In [1]: import numpy as np

In [2]: import numpy.linalg as la

In [3]: np.set_printoptions(precision=3, suppress=True, linewidth=120)

In [4]: def rd(a):
   ...:     return np.round(a, 3) + 0
   ...: 

In [5]: feats = np.loadtxt("dump.csv", delimiter=",")

In [6]: feats
Out[6]: 
array([[ 12.,   0., -18.,   5.,  -7.,   1.],
       [  0., -12.,  11.,   2.,   1.,  -1.],
       [-18.,  11., -10.,   8.,  -1.,  11.],
       [  5.,   2.,   8.,   2.,   9.,  15.],
       [ -7.,   1.,  -1.,   9.,   8.,   0.],
       [  1.,  -1.,  11.,  15.,   0.,  -2.]])

In [7]: T = np.stack([feats, -2 * feats, feats[::-1]])

In [8]: la.matrix_rank(T)
Out[8]: array([6, 6, 6])

In [9]: rng = np.random.default_rng(988)

In [10]: z = rng.permutation(6)

In [11]: M2 = feats[:, z] * rng.choice([-1, 1], 6)

In [12]: M2
Out[12]: 
array([[  1.,  12.,  -7.,  18.,   0.,  -5.],
       [ -1.,   0.,   1., -11., -12.,  -2.],
       [ 11., -18.,  -1.,  10.,  11.,  -8.],
       [ 15.,   5.,   9.,  -8.,   2.,  -2.],
       [  0.,  -7.,   8.,   1.,   1.,  -9.],
       [ -2.,   1.,   0., -11.,  -1., -15.]])

In [13]: left, _, vt = la.svd(feats.T @ M2)

In [14]: rd(left @ vt)
Out[14]: 
array([[ 0.,  1.,  0.,  0.,  0.,  0.],
       [ 0.,  0.,  0.,  0.,  1.,  0.],
       [ 0.,  0.,  0., -1.,  0.,  0.],
       [ 0.,  0.,  0.,  0.,  0., -1.],
       [ 0.,  0.,  1.,  0.,  0.,  0.],
       [ 1.,  0.,  0.,  0.,  0.,  0.]])

In [15]: z
Out[15]: array([5, 0, 4, 2, 1, 3])

In [16]: basis = np.array([[-1, 0, 1, -3, 3, 0, 0, 3, 1, 0, 1, 3],
    ...:     [1, -3, -1, -3, -2, 1, 2, -2, -2, 3, -3, 3],
    ...:     [2, -3, -1, -1, 1, 0, -3, -3, 3, -1, -1, -3]])

In [17]: m1 = np.repeat(basis, 20 // 3, axis=0)

In [18]: m1 = m1 + 0.02 * rng.normal(size=m1.shape)

In [19]: rd(m1)
Out[19]: 
array([[-1.001, -0.021,  0.981, -3.017,  2.998,  0.029,  0.016,  3.002,  1.011, -0.022,  0.993,  2.965],
       [-0.97 , -0.003,  1.041, -3.038,  2.99 , -0.003, -0.027,  2.995,  1.001,  0.004,  1.013,  3.036],
       [-0.998, -0.031,  1.008, -3.022,  2.988, -0.019,  0.002,  3.019,  1.025,  0.02 ,  1.015,  2.988],
       [-0.993,  0.011,  1.012, -3.022,  3.029, -0.006, -0.016,  2.989,  1.033, -0.019,  1.008,  2.991],
       [-0.967, -0.023,  0.983, -3.001,  2.947, -0.018,  0.013,  2.981,  0.968,  0.016,  0.991,  3.007],
       [-1.032,  0.036,  1.014, -2.988,  2.996, -0.03 , -0.014,  3.026,  0.996, -0.001,  0.974,  3.018],
       [ 1.062, -3.01 , -0.994, -2.975, -1.969,  0.977,  1.994, -1.999, -2.   ,  2.959, -2.986,  3.016],
       [ 1.012, -2.996, -0.98 , -2.963, -2.007,  1.01 ,  2.046, -1.999, -2.029,  2.992, -2.98 ,  2.993],
       [ 0.981, -3.014, -0.982, -2.977, -2.01 ,  0.98 ,  2.008, -2.   , -2.026,  3.009, -2.997,  2.988],
       [ 1.016, -2.967, -1.029, -2.966, -2.029,  1.013,  2.02 , -2.019, -2.039,  3.012, -3.002,  2.976],
       [ 0.989, -3.01 , -0.993, -2.999, -2.016,  1.014,  1.982, -1.996, -1.973,  3.008, -2.998,  3.016],
       [ 0.989, -2.998, -0.994, -3.045, -1.974,  0.995,  2.   , -1.99 , -1.993,  2.986, -3.06 ,  3.027],
       [ 2.04 , -3.01 , -0.975, -0.986,  1.027, -0.005, -2.976, -2.989,  3.018, -0.95 , -0.97 , -3.003],
       [ 1.98 , -2.995, -1.016, -1.032,  1.01 ,  0.002, -3.001, -2.993,  3.024, -0.996, -0.994, -2.988],
       [ 1.988, -2.976, -0.992, -0.966,  0.988, -0.008, -3.013, -3.052,  3.022, -1.012, -0.989, -3.014],
       [ 2.008, -2.974, -0.99 , -1.029,  0.981, -0.003, -2.995, -3.02 ,  2.973, -0.978, -1.025, -2.997],
       [ 1.999, -2.959, -1.012, -1.013,  1.017,  0.005, -2.989, -2.997,  2.99 , -0.983, -0.979, -3.019],
       [ 1.997, -2.982, -0.986, -0.994,  0.972,  0.02 , -2.962, -2.988,  2.981, -0.996, -0.977, -2.984]])

In [20]: q, r_ = la.qr(m1)

In [21]: rd(abs(r_[0, 0])), rd(la.norm(m1[:, 0]))
Out[21]: (np.float64(6.006), np.float64(6.006))

In [22]: arr = np.loadtxt("layer15.csv", delimiter=",")

In [23]: arr
Out[23]: 
array([[  7.126,   1.715,   0.769,  -0.32 ,   2.898,   2.721,  -0.241,  -3.796],
       [  2.144,  -4.759,   2.188,  -3.229,  -3.801,  -2.247,   3.253,   2.688],
       [  3.694,  -7.66 ,  -0.351,   4.254,  -2.461,  -1.1  ,   1.715,  -1.482],
       [ -0.334,   0.794,  -2.127,  -0.409,  -3.7  ,  -1.248,  -2.317,  -5.069],
       [  0.669,  -5.105,  -0.128,  -2.48 ,   4.193,   2.007,  -3.182,  -5.88 ],
       [  7.81 ,   5.319,   2.902,   5.648,  -6.937,  -1.617,  -2.278,  -2.264],
       [-10.523,  -1.873,   3.335,  -3.506,  -5.493,   0.426,  -2.095,  -5.056],
       [ -3.849,   1.211,  -1.716,   2.754,   1.364,  -1.858,  -2.783,  -2.751],
       [ -4.276,   3.252,   5.619,  -2.097,  -2.583,   2.436,  -0.428,  -1.542],
       [ -3.586,  -0.939,  -1.585,   4.521,  -0.802,   0.349,  -3.744,   6.895],
       [  0.06 ,  -1.142,  -8.089,  -0.892,  -1.597,  -3.495,   1.988,  -4.457],
       [  3.515,  -0.258,  -3.87 ,  -2.978,  -0.084,   1.744,   1.451,   1.674],
       [  0.216,   6.893,  -2.8  ,   1.086,  -2.373,  -1.453,  -4.835,   3.236],
       [  5.842,   3.152,  -0.921,  -6.113,  -3.959,   1.635,   1.329,   2.806],
       [  3.457,   2.912,   4.161,   0.633,   3.541,   0.98 ,  -1.484,  -0.622],
       [  0.947,  -6.267,   4.803,  -4.04 ,   2.119,  -0.58 ,  -9.58 ,  -3.077],
       [ -6.499,  -7.625,   2.779,   2.694,  -0.252,   0.952,   1.997,  -1.459],
       [  3.653,  -3.857,  -2.295,   1.9  ,  -2.422,   4.182,   3.721,  -3.115],
       [-10.313,  -2.332,  -3.336,  -5.144,   0.002,  -2.953,   1.498,  -1.593],
       [ -3.021,   5.668,  -0.12 ,   0.35 ,   0.067,  -0.049,   0.337,   0.686],
       [  5.966,  -0.278,  -2.307,  -8.298,   1.972,   0.999,  -3.307,   0.081],
       [ -5.139,  -3.508,  -5.146,   3.473,   0.492,   0.08 ,  -0.726,   0.286],
       [ -9.468,  -2.637,   3.111,  -1.119,   2.587,  -0.783,   2.134,  -2.217],
       [  1.862,   2.661,  -2.738,  -1.917,  -2.522,   3.568,  -0.597, -10.593]])

In [24]: cen = arr - arr.mean(axis=0)

In [25]: evecs = la.svd(cen)[2][:7]

In [26]: M2 = cen - cen @ evecs.T @ evecs

In [27]: rd((cen @ evecs.T).std(axis=0))
Out[27]: array([5.519, 4.018, 3.694, 3.456, 3.355, 2.946, 2.418])

In [28]: rd(M2.std(axis=0))
Out[28]: array([0.186, 0.16 , 0.322, 0.03 , 0.433, 1.405, 0.418, 0.221])

In [29]: rd(la.norm(M2) / la.norm(cen))
Out[29]: np.float64(0.159)
